In [1]: import numpy as np

In [2]: np.set_printoptions(precision=2, suppress=True, linewidth=100, legacy="1.25")

In [3]: def rd(a):
   ...:     return np.round(a, 2) + 0
   ...: 

In [4]: M = np.load("x.npy")

In [5]: M
Out[5]: 
array([[ 0.01, -1.99,  0.  ,  4.04,  2.01,  5.02],
       [ 0.01, -1.98,  0.02,  3.97,  2.01,  4.99],
       [ 0.01, -2.02, -0.03,  4.03,  1.99,  5.  ],
       [-0.03, -2.03,  0.03,  4.  ,  2.  ,  4.98],
       [ 0.  , -1.97,  0.  ,  3.98,  2.  ,  5.01],
       [-0.02, -1.97, -0.02,  4.02,  2.01,  5.02],
       [-0.02, -2.03, -0.01,  3.99,  1.97,  5.03],
       [-0.01, -2.01,  0.  ,  4.  ,  1.99,  5.04],
       [-0.01, -2.02, -0.02,  4.  ,  1.99,  4.99],
       [-4.02,  3.98,  3.  ,  4.01,  5.01, -0.96],
       [-4.01,  3.99,  3.01,  3.99,  5.03, -1.  ],
       [-4.04,  4.  ,  3.02,  3.99,  4.99, -1.  ],
       [-4.  ,  4.01,  2.97,  3.95,  4.99, -1.02],
       [-3.99,  4.01,  3.  ,  3.98,  4.97, -1.01],
       [-4.01,  3.99,  3.03,  4.  ,  4.99, -1.  ],
       [-3.96,  4.02,  3.01,  4.02,  4.99, -1.02],
       [-3.98,  4.03,  3.02,  3.99,  5.04, -1.  ],
       [-4.01,  3.98,  2.99,  4.04,  5.03, -0.97],
       [-5.03, -2.99, -2.01,  4.99,  0.  , -4.04],
       [-5.  , -3.01, -1.99,  5.03, -0.01, -3.99],
       [-5.01, -3.04, -2.01,  4.98, -0.02, -3.99],
       [-4.98, -2.97, -2.01,  5.01,  0.03, -3.99],
       [-5.01, -3.02, -2.  ,  5.02,  0.  , -4.02],
       [-5.02, -3.04, -2.  ,  4.98,  0.  , -4.  ],
       [-5.01, -3.01, -1.97,  5.  ,  0.  , -4.02],
       [-4.97, -3.01, -1.99,  5.01, -0.01, -3.98],
       [-5.02, -3.02, -2.01,  5.03, -0.01, -4.01]])

In [6]: cent = M[[4, 8]].astype(float)

In [7]: for _ in range(5):
   ...:     idx = np.linalg.norm(M[:, None] - cent, axis=-1).argmin(axis=1)
   ...:     cent = np.array([M[idx == j].mean(axis=0) for j in range(2)])
   ...: 

In [8]: idx
Out[8]: array([1, 1, 1, 1, 1, 1, 1, 1, 1, 0, 0, 0, 0, 0, 0, 0, 0, 0, 1, 1, 1, 1, 1, 1, 1, 1, 1])

In [9]: np.bincount(idx)
Out[9]: array([ 9, 18])

In [10]: A2 = M / np.sqrt((M ** 2).mean(axis=1, keepdims=True))

In [11]: np.linalg.matrix_rank(A2) == np.linalg.matrix_rank(M)
Out[11]: True
